>>> import numpy as np
>>> from numpy import linalg as LA
>>> np.set_printoptions(precision=3, suppress=True, linewidth=120, floatmode="fixed")
>>> rd = lambda a: np.round(a, 3) + 0
>>> J = np.array([[0, 0, 2, 4, 0],
...     [0, 0, 2, 8, 6],
...     [0, 0, 0, 6, 7],
...     [0, 0, 0, 0, 1],
...     [0, 0, 0, 0, 0]])
>>> J
array([[0, 0, 2, 4, 0],
       [0, 0, 2, 8, 6],
       [0, 0, 0, 6, 7],
       [0, 0, 0, 0, 1],
       [0, 0, 0, 0, 0]])
>>> [int(LA.matrix_rank(LA.matrix_power(J, p))) for p in range(1, 6)]
[3, 2, 1, 0, 0]
>>> J @ J
array([[ 0,  0,  0, 12, 18],
       [ 0,  0,  0, 12, 22],
       [ 0,  0,  0,  0,  6],
       [ 0,  0,  0,  0,  0],
       [ 0,  0,  0,  0,  0]])
>>> LA.matrix_rank(J - J[0, 0] * np.eye(5))
np.int64(3)
>>> J @ J
array([[ 0,  0,  0, 12, 18],
       [ 0,  0,  0, 12, 22],
       [ 0,  0,  0,  0,  6],
       [ 0,  0,  0,  0,  0],
       [ 0,  0,  0,  0,  0]])
>>> (J - J.T) / 2
array([[ 0.000,  0.000,  1.000,  2.000,  0.000],
       [ 0.000,  0.000,  1.000,  4.000,  3.000],
       [-1.000, -1.000,  0.000,  3.000,  3.500],
       [-2.000, -4.000, -3.000,  0.000,  0.500],
       [ 0.000, -3.000, -3.500, -0.500,  0.000]])
>>> np.trace(J)
np.int64(0)
>>> LA.matrix_power(J, 3)
array([[ 0,  0,  0,  0, 12],
       [ 0,  0,  0,  0, 12],
       [ 0,  0,  0,  0,  0],
       [ 0,  0,  0,  0,  0],
       [ 0,  0,  0,  0,  0]])
>>> A2 = np.array([[2, 1, 1], [1, 2, 0], [1, 3, 3], [3, 0, 0], [1, 2, 3]])
>>> np.einsum("ij,ij->i", J, J)
array([ 20, 104,  85,   1,   0])
>>> np.einsum("ik,kj->ij", J, A2)
array([[14,  6,  6],
       [32, 18, 24],
       [25, 14, 21],
       [ 1,  2,  3],
       [ 0,  0,  0]])
>>> np.vstack([J, A2.T]).shape
(8, 5)
>>> m1 = np.array([[8, 4, 8], [2, 2, 8], [4, 9, 5]])
>>> m1[-1] = m1[0] + -3 * m1[1]
>>> m1
array([[  8,   4,   8],
       [  2,   2,   8],
       [  2,  -2, -16]])
>>> # looks like rank 2
>>> rk = LA.matrix_rank(m1)
>>> rk
np.int64(2)
>>> null = LA.svd(m1)[2][rk:].T
>>> rd(m1 @ null)
array([[0.000],
       [0.000],
       [0.000]])
>>> [int(LA.matrix_rank(np.delete(m1, i, axis=0))) for i in range(3)]
[2, 2, 2]
>>> LA.matrix_rank(m1.T @ m1), LA.matrix_rank(m1 @ m1.T)
(np.int64(2), np.int64(2))
>>> rd(null @ null.T)
array([[ 0.098, -0.293,  0.049],
       [-0.293,  0.878, -0.146],
       [ 0.049, -0.146,  0.024]])
>>> np.allclose(m1 @ null, 0)
True
>>> [int(LA.matrix_rank(m1[:i])) for i in range(1, len(m1) + 1)]
[1, 2, 2]
